$ ipython --no-banner

In [1]: import numpy as np

In [2]: np.set_printoptions(precision=2, suppress=True, linewidth=160, sign=" ")

In [3]: arr = np.loadtxt("block0.csv", delimiter=",")

In [4]: print(arr)
[[ 32.8   -3.3    1.47 -20.9   -6.85 -15.94  -1.28  18.67 -15.52   8.09]
 [ 34.22  -1.79   1.01 -22.61  -4.61 -14.8   -3.48  18.09 -15.65   8.95]
 [ 33.16  -2.13   2.33 -22.56  -5.13 -15.82  -1.71  18.67 -16.27   6.62]
 [ 34.41  -2.31   1.75 -21.42  -6.1  -16.18  -1.15  18.02 -15.12   9.84]
 [ 32.23  -1.85   1.69 -21.74  -5.55 -16.24  -2.33  17.35 -15.87   9.2 ]
 [ 29.77  23.32  -7.16  26.35 -18.19   5.93 -18.5   12.37  19.03   6.21]
 [ 29.85  24.81  -6.66  27.64 -18.57   8.23 -18.68  10.2   19.91   5.59]
 [ 32.85  -4.71   3.38 -20.28  -6.6  -16.14  -1.89  19.84 -15.16   6.5 ]
 [ 33.39  -3.41   1.64 -21.12  -5.76 -17.    -2.32  20.07 -15.4    7.19]
 [ 30.5   24.57  -7.69  25.58 -19.09   6.41 -18.74  10.88  20.63   3.18]
 [ 34.38  -2.15   2.44 -22.14  -6.37 -15.99  -1.65  18.14 -15.21   7.91]
 [ 30.1   25.41  -9.47  26.38 -16.72   8.32 -19.06   9.6   20.3    4.53]
 [ 31.04  24.9   -6.95  26.42 -17.46   5.23 -18.38  11.9   21.62   2.77]
 [ 32.97  -1.8    1.82 -21.09  -6.42 -14.81  -2.14  17.89 -16.76   9.04]
 [ 33.92  -1.66   1.59 -22.29  -7.52 -15.77  -2.45  17.51 -16.14   7.94]
 [ 33.93  -3.6    1.79 -21.77  -7.93 -15.32  -4.21  18.5  -15.96   8.37]
 [ 34.99  -1.47   3.24 -21.52  -6.8  -15.19  -1.98  17.1  -14.71   7.06]
 [ 33.55  -3.72   3.38 -21.31  -5.01 -15.64  -2.05  16.52 -15.75   8.54]
 [ 29.49  22.4   -7.73  26.09 -18.69   5.47 -18.79  11.16  21.54   5.72]
 [ 34.44  -2.97   2.91 -21.12  -5.83 -15.66  -1.87  18.08 -15.86   8.21]
 [ 33.72  -0.27   0.55 -22.44  -6.05 -16.99  -2.51  17.49 -15.51   7.89]
 [ 32.16  -3.83   2.43 -23.54  -6.55 -14.73  -3.04  19.69 -16.75   8.56]
 [ 29.45  22.17  -8.3   25.36 -18.95   6.75 -17.29   9.48  20.68   3.7 ]
 [ 29.44  22.77  -9.71  26.38 -16.87   4.95 -16.79  11.35  20.07   4.95]
 [ 31.17  22.93  -6.73  24.92 -16.86   6.39 -20.26  11.    21.16   5.68]
 [ 32.73  -0.32   1.24 -21.43  -8.25 -15.61  -2.56  17.35 -16.7    7.  ]
 [ 33.81  -0.36   2.23 -21.85  -5.01 -18.31  -1.94  17.97 -15.59   7.17]
 [ 35.16   1.31   1.21 -22.81  -4.35 -16.95  -3.02  17.2  -17.5    7.52]
 [ 34.24  -1.99   3.47 -21.43  -6.51 -15.48  -1.27  16.33 -15.06   8.71]
 [ 34.18  -1.07   3.1  -21.69  -7.7  -15.    -2.2   18.22 -15.71   9.77]
 [ 34.7   -1.84   0.54 -22.19  -4.37 -16.27  -2.39  16.32 -16.06   8.71]
 [ 30.31  22.52  -6.01  25.57 -17.47   6.83 -18.19  12.42  22.59   4.53]
 [ 29.46  24.94  -8.17  23.76 -18.31   5.51 -18.39  10.74  18.27   5.08]
 [ 33.81  -2.62   0.62 -22.56  -5.48 -16.39  -1.6   17.64 -15.57   7.61]
 [ 34.37  -1.44   1.55 -22.76  -8.79 -15.64  -1.46  20.09 -15.94   8.79]
 [ 31.06  22.78  -8.3   24.68 -19.75   5.63 -17.58   9.43  18.54   3.17]
 [ 28.72  23.25  -8.5   25.94 -18.3    7.24 -18.57   9.85  17.61   6.12]
 [ 35.58  -1.23   2.05 -21.4   -7.29 -14.64  -2.15  18.06 -15.49   6.81]
 [ 35.36  -0.52   2.42 -21.96  -6.61 -17.07  -3.27  18.68 -15.92   8.04]
 [ 36.07  -2.45   1.24 -21.71  -6.37 -17.46  -2.71  18.71 -15.81   8.01]
 [ 33.77  -3.39   1.96 -23.78  -6.31 -14.12  -2.29  18.04 -17.7    7.96]
 [ 28.84  24.56  -6.92  27.41 -17.98   6.19 -16.74  10.49  19.77   3.81]
 [ 34.38  -2.06   1.48 -23.6   -5.13 -16.96  -1.57  16.64 -14.57   7.75]]

In [5]: proj = arr @ np.linalg.solve(arr.T @ arr, arr.T)

In [6]: print(np.round(np.trace(proj), 2))
10.0

In [7]: print(proj @ arr[:, 1])
[-3.3  -1.79 -2.13 -2.31 -1.85 23.32 24.81 -4.71 -3.41 24.57 -2.15 25.41 24.9  -1.8  -1.66 -3.6  -1.47 -3.72 22.4  -2.97 -0.27 -3.83 22.17 22.77 22.93 -0.32
 -0.36  1.31 -1.99 -1.07 -1.84 22.52 24.94 -2.62 -1.44 22.78 23.25 -1.23 -0.52 -2.45 -3.39 24.56 -2.06]
